$ python3 -q
>>> import numpy as np
>>> import numpy.linalg as la
>>> np.set_printoptions(suppress=True, linewidth=200)
>>> M2 = np.array([[2, -2, -1, 2, 1, -1, -1],
...     [2, 2, 0, -2, -2, 1, 2],
...     [-2, 3, -3, 3, 2, -2, 2],
...     [2, 1, 1, -1, -2, 1, -3],
...     [1, 1, -2, 2, -1, -1, -1],
...     [1, -2, 0, -3, -2, -2, 0],
...     [0, 0, -3, 0, -2, 2, 3]])
>>> basis = np.array([[2, 0], [0, 2]])
>>> W0 = np.block([[M2, np.array([[1, 3], [0, 1], [1, 0], [3, 3], [3, 1], [1, 3], [2, 2]])], [np.zeros((2, 7)), basis]])
>>> W0
array([[ 2., -2., -1.,  2.,  1., -1., -1.,  1.,  3.],
       [ 2.,  2.,  0., -2., -2.,  1.,  2.,  0.,  1.],
       [-2.,  3., -3.,  3.,  2., -2.,  2.,  1.,  0.],
       [ 2.,  1.,  1., -1., -2.,  1., -3.,  3.,  3.],
       [ 1.,  1., -2.,  2., -1., -1., -1.,  3.,  1.],
       [ 1., -2.,  0., -3., -2., -2.,  0.,  1.,  3.],
       [ 0.,  0., -3.,  0., -2.,  2.,  3.,  2.,  2.],
       [ 0.,  0.,  0.,  0.,  0.,  0.,  0.,  2.,  0.],
       [ 0.,  0.,  0.,  0.,  0.,  0.,  0.,  0.,  2.]])
>>> M2 = la.inv(W0)
>>> np.allclose(M2, W0.T)
False
>>> np.round(la.det(W0) * M2, 1)
array([[  3740.,   2800.,    660.,   1160.,  -1620.,   -180.,   -440.,   -980.,  -7230.],
       [  -564.,   1272.,   2212.,   2176.,   -964.,   -380.,   -656.,  -1796.,  -1346.],
       [ -4016.,   3048.,  -6632.,  -8456.,   8464.,  -2880.,  -4584.,  11336.,  21856.],
       [ -2868.,   1504.,  -5996.,  -8008.,  10252.,  -3500.,  -2552.,   5368.,  18238.],
       [  5432.,  -1016.,   6304.,   6912., -11008.,    960.,   1528.,  -1732., -15472.],
       [  1304.,  -1112.,    808.,   3504.,  -4216.,  -1560.,   2736.,  -1944.,  -4944.],
       [ -1264.,   3112.,  -2968.,  -6184.,   3936.,  -1200.,  -1296.,   7384.,  10744.],
       [     0.,      0.,      0.,      0.,      0.,      0.,      0.,   6140.,      0.],
       [     0.,      0.,      0.,      0.,      0.,      0.,      0.,      0.,   6140.]])
>>> (np.abs(M2) > 1e-9).astype(int)
array([[1, 1, 1, 1, 1, 1, 1, 1, 1],
       [1, 1, 1, 1, 1, 1, 1, 1, 1],
       [1, 1, 1, 1, 1, 1, 1, 1, 1],
       [1, 1, 1, 1, 1, 1, 1, 1, 1],
       [1, 1, 1, 1, 1, 1, 1, 1, 1],
       [1, 1, 1, 1, 1, 1, 1, 1, 1],
       [1, 1, 1, 1, 1, 1, 1, 1, 1],
       [0, 0, 0, 0, 0, 0, 0, 1, 0],
       [0, 0, 0, 0, 0, 0, 0, 0, 1]])
>>> np.round(la.cond(W0), 1)
np.float64(34.7)
>>> np.round(la.inv(M2), 1) + 0
array([[ 2., -2., -1.,  2.,  1., -1., -1.,  1.,  3.],
       [ 2.,  2.,  0., -2., -2.,  1.,  2.,  0.,  1.],
       [-2.,  3., -3.,  3.,  2., -2.,  2.,  1.,  0.],
       [ 2.,  1.,  1., -1., -2.,  1., -3.,  3.,  3.],
       [ 1.,  1., -2.,  2., -1., -1., -1.,  3.,  1.],
       [ 1., -2.,  0., -3., -2., -2.,  0.,  1.,  3.],
       [ 0.,  0., -3.,  0., -2.,  2.,  3.,  2.,  2.],
       [ 0.,  0.,  0.,  0.,  0.,  0.,  0.,  2.,  0.],
       [ 0.,  0.,  0.,  0.,  0.,  0.,  0.,  0.,  2.]])
